% ipython --no-banner

In [1]: import numpy as np

In [2]: import numpy.linalg as la

In [3]: np.set_printoptions(precision=2, suppress=True, linewidth=160)

In [4]: cent = np.array([[-1.0, -1.1, 0.2, 0.4, 1.6, 0.8, 0.3]])

In [5]: rng = np.random.default_rng(3295)

In [6]: F = np.array([[5],
   ...:     [3],
   ...:     [5],
   ...:     [5],
   ...:     [5],
   ...:     [3],
   ...:     [3],
   ...:     [3],
   ...:     [1],
   ...:     [4],
   ...:     [4],
   ...:     [5],
   ...:     [1],
   ...:     [1],
   ...:     [3],
   ...:     [1],
   ...:     [2],
   ...:     [5],
   ...:     [1],
   ...:     [3],
   ...:     [0],
   ...:     [1],
   ...:     [1],
   ...:     [3],
   ...:     [4],
   ...:     [3],
   ...:     [3],
   ...:     [5]]) @ cent + 0.05 * rng.normal(size=(28, 7))

In [7]: print(F)
[[-4.97 -5.58  1.01  1.99  8.07  3.94  1.54]
 [-2.9  -3.37  0.63  1.21  4.87  2.38  0.91]
 [-5.   -5.55  1.04  1.97  7.91  4.02  1.44]
 [-5.09 -5.53  1.02  1.89  7.99  4.1   1.53]
 [-4.93 -5.53  1.07  2.02  7.93  4.05  1.41]
 [-3.15 -3.26  0.57  1.22  4.81  2.47  0.91]
 [-2.99 -3.34  0.66  1.28  4.78  2.35  0.91]
 [-3.02 -3.28  0.67  1.21  4.74  2.41  0.89]
 [-1.04 -1.08  0.29  0.47  1.57  0.73  0.32]
 [-4.04 -4.33  0.7   1.56  6.41  3.27  1.18]
 [-3.89 -4.4   0.77  1.48  6.46  3.23  1.22]
 [-5.06 -5.56  0.95  2.01  8.1   4.06  1.51]
 [-0.95 -1.08  0.19  0.41  1.65  0.82  0.36]
 [-0.99 -1.1   0.16  0.45  1.62  0.74  0.3 ]
 [-2.95 -3.34  0.69  1.28  4.81  2.52  0.9 ]
 [-0.99 -1.08  0.18  0.46  1.66  0.87  0.3 ]
 [-1.98 -2.25  0.41  0.78  3.19  1.64  0.61]
 [-5.12 -5.48  1.01  2.04  8.01  3.9   1.58]
 [-0.97 -1.01  0.23  0.43  1.55  0.72  0.31]
 [-2.95 -3.21  0.61  1.15  4.8   2.32  0.89]
 [-0.09  0.01 -0.11 -0.02  0.01  0.06 -0.1 ]
 [-1.06 -1.11  0.28  0.41  1.63  0.85  0.3 ]
 [-0.98 -1.14  0.2   0.36  1.59  0.79  0.29]
 [-3.05 -3.35  0.55  1.22  4.76  2.37  0.85]
 [-3.91 -4.43  0.8   1.63  6.38  3.13  1.18]
 [-2.92 -3.28  0.63  1.18  4.81  2.33  0.94]
 [-2.96 -3.32  0.62  1.12  4.8   2.39  0.9 ]
 [-4.92 -5.53  1.    1.97  8.02  4.06  1.51]]

In [8]: C2 = np.cov(F, rowvar=False)

In [9]: print(C2)
[[ 2.55  2.83 -0.51 -1.   -4.08 -2.05 -0.77]
 [ 2.83  3.15 -0.57 -1.11 -4.54 -2.28 -0.86]
 [-0.51 -0.57  0.11  0.2   0.82  0.41  0.16]
 [-1.   -1.11  0.2   0.39  1.6   0.8   0.3 ]
 [-4.08 -4.54  0.82  1.6   6.54  3.28  1.23]
 [-2.05 -2.28  0.41  0.8   3.28  1.65  0.62]
 [-0.77 -0.86  0.16  0.3   1.23  0.62  0.23]]

In [10]: print(np.argsort(-F.std(axis=0).round(6), kind="stable"))
[4 1 0 5 3 6 2]

In [11]: print(np.median(F, axis=0))
[-2.97 -3.33  0.63  1.22  4.8   2.39  0.9 ]

In [12]: A = np.load("dump.npy")

In [13]: print(A)
[[ 0.1   0.6  -0.61 -0.83]
 [ 0.11  0.59 -0.61 -0.82]
 [ 0.22  1.19 -1.22 -1.62]
 [ 0.03  0.01  0.02  0.01]
 [ 0.23  1.21 -1.23 -1.6 ]
 [ 0.21  1.19 -1.2  -1.59]
 [ 0.01  0.01 -0.01 -0.03]
 [ 0.18  1.23 -1.21 -1.61]
 [-0.02 -0.03 -0.01  0.  ]
 [ 0.03  0.02  0.05 -0.01]
 [ 0.12  0.58 -0.64 -0.81]
 [ 0.12  0.57 -0.61 -0.78]
 [ 0.01  0.03  0.01 -0.03]
 [ 0.    0.04 -0.01  0.01]
 [ 0.08  0.61 -0.6  -0.8 ]
 [-0.02  0.   -0.01  0.03]
 [ 0.21  1.19 -1.18 -1.55]
 [ 0.2   1.21 -1.21 -1.62]
 [ 0.12  0.61 -0.6  -0.8 ]
 [ 0.13  0.6  -0.6  -0.81]
 [ 0.18  1.22 -1.2  -1.56]
 [ 0.19  1.18 -1.24 -1.57]
 [ 0.21  1.2  -1.17 -1.62]
 [ 0.21  1.21 -1.18 -1.61]
 [ 0.19  1.18 -1.19 -1.57]
 [ 0.22  1.18 -1.2  -1.59]
 [ 0.11  0.59 -0.59 -0.8 ]
 [ 0.    0.    0.   -0.03]
 [ 0.1   0.58 -0.61 -0.81]
 [-0.05  0.01 -0.01  0.02]
 [ 0.02 -0.01 -0.01 -0.02]
 [ 0.09  0.64 -0.61 -0.81]
 [-0.03 -0.01 -0.01  0.  ]
 [ 0.2   1.21 -1.19 -1.59]]

In [14]: x = np.array([3, 2, 2, 0])

In [15]: print(la.norm(A @ x) <= la.norm(A, 2) * la.norm(x) + 1e-9)
True

In [16]: print(A @ (2 * x))
[ 0.56  0.58  1.2   0.3   1.3   1.22  0.06  1.16 -0.28  0.46  0.48  0.56  0.22  0.12  0.52 -0.16  1.3   1.2   0.76  0.78  1.16  0.9   1.38  1.38  1.1   1.24
  0.66  0.    0.48 -0.3   0.04  0.66 -0.26  1.28]

In [17]: print(A @ np.ones(4))
[-0.74 -0.73 -1.43  0.07 -1.39 -1.39 -0.02 -1.41 -0.06  0.09 -0.75 -0.7   0.02  0.04 -0.71  0.   -1.33 -1.42 -0.67 -0.68 -1.36 -1.44 -1.38 -1.37 -1.39 -1.39
 -0.69 -0.03 -0.74 -0.03 -0.02 -0.69 -0.05 -1.37]

In [18]: print(np.sign((A @ x).round(6)))
[ 1.  1.  1.  1.  1.  1.  1.  1. -1.  1.  1.  1.  1.  1.  1. -1.  1.  1.  1.  1.  1.  1.  1.  1.  1.  1.  1.  0.  1. -1.  1.  1. -1.  1.]

In [19]: print(A @ np.eye(4)[1])
[ 0.6   0.59  1.19  0.01  1.21  1.19  0.01  1.23 -0.03  0.02  0.58  0.57  0.03  0.04  0.61  0.    1.19  1.21  0.61  0.6   1.22  1.18  1.2   1.21  1.18  1.18
  0.59  0.    0.58  0.01 -0.01  0.64 -0.01  1.21]
